% python3 -q
>>> import numpy as np
>>> np.set_printoptions(suppress=True, linewidth=140)
>>> def rd(a):
...     return np.round(a, 2) + 0
... 
>>> rng = np.random.default_rng(926)
>>> labels = rng.integers(0, 3, 3)
>>> mat = np.triu((labels[:, None] == labels) & (rng.random((3, 3)) < 0.8), 1).astype(int)
>>> mat += mat.T
>>> mat
array([[0, 0, 0],
       [0, 0, 0],
       [0, 0, 0]])
>>> other = np.array([[6, -9, -8], [-4, -2, -6], [5, 1, 2]])
>>> F = np.triu(other)
>>> F
array([[ 6, -9, -8],
       [ 0, -2, -6],
       [ 0,  0,  2]])
>>> x = np.array([1, -3, -1])
>>> target = F @ x
>>> target
array([41, 12, -2])
>>> rd(np.linalg.solve(F, 5 * target))
array([  5., -15.,  -5.])
>>> print(rd(np.linalg.solve(F, target)))
[ 1. -3. -1.]
>>> rd(np.linalg.solve(F, F[:, 1]))
array([0., 1., 0.])
>>> np.einsum("ii->", F)
np.int64(6)
>>> rd(np.linalg.det(F.T))
np.float64(-24.0)
>>> rd(np.linalg.det(2 * F)), rd(np.linalg.det(F))
(np.float64(-192.0), np.float64(-24.0))
>>> np.kron(np.eye(2, dtype=int), F)
array([[ 6, -9, -8,  0,  0,  0],
       [ 0, -2, -6,  0,  0,  0],
       [ 0,  0,  2,  0,  0,  0],
       [ 0,  0,  0,  6, -9, -8],
       [ 0,  0,  0,  0, -2, -6],
       [ 0,  0,  0,  0,  0,  2]])
>>> labels = rng.permutation(3)
>>> labels
array([1, 2, 0])
>>> other = F[labels][:, labels]
>>> print(np.diag(other))
[-2  2  6]
>>> np.trace(other)
np.int64(6)
>>> other
array([[-2, -6,  0],
       [ 0,  2,  0],
       [-9, -8,  6]])
>>> np.poly(other)
array([ 1., -6., -4., 24.])
>>> np.einsum("ij,ji->", other, other)
np.int64(44)
>>> rd(np.linalg.det(other.T))
np.float64(-24.0)
>>> rd(np.linalg.det(other[::-1]))
np.float64(24.0)
>>> print(np.kron(np.eye(2, dtype=int), other))
[[-2 -6  0  0  0  0]
 [ 0  2  0  0  0  0]
 [-9 -8  6  0  0  0]
 [ 0  0  0 -2 -6  0]
 [ 0  0  0  0  2  0]
 [ 0  0  0 -9 -8  6]]
>>> print(rd(np.linalg.det(2 * other)), rd(np.linalg.det(other)))
-192.0 -24.0
>>> M = np.loadtxt("a.csv", delimiter=",")
>>> rd(M)
array([[-0.5 ,  0.5 ],
       [ 0.31, -0.66],
       [-0.81, -0.56]])
>>> other = np.c_[M[:, :1] @ np.array([[-1]]), np.array([2, 0, -2])]
>>> rd(other)
array([[ 0.5 ,  2.  ],
       [-0.31,  0.  ],
       [ 0.81, -2.  ]])
>>> np.linalg.matrix_rank(other)
np.int64(2)
>>> rd(np.linalg.norm(np.linalg.qr(M)[0].T @ other, axis=0) ** 2 / ((other ** 2).sum(axis=0) + 1e-12))
array([1.  , 0.61])
>>> print(rd(np.linalg.norm(other - M @ np.linalg.lstsq(M, other)[0], axis=0)))
[0.   1.77]
>>> rd(np.linalg.lstsq(M, other[:, 0])[0])
array([-1.,  0.])
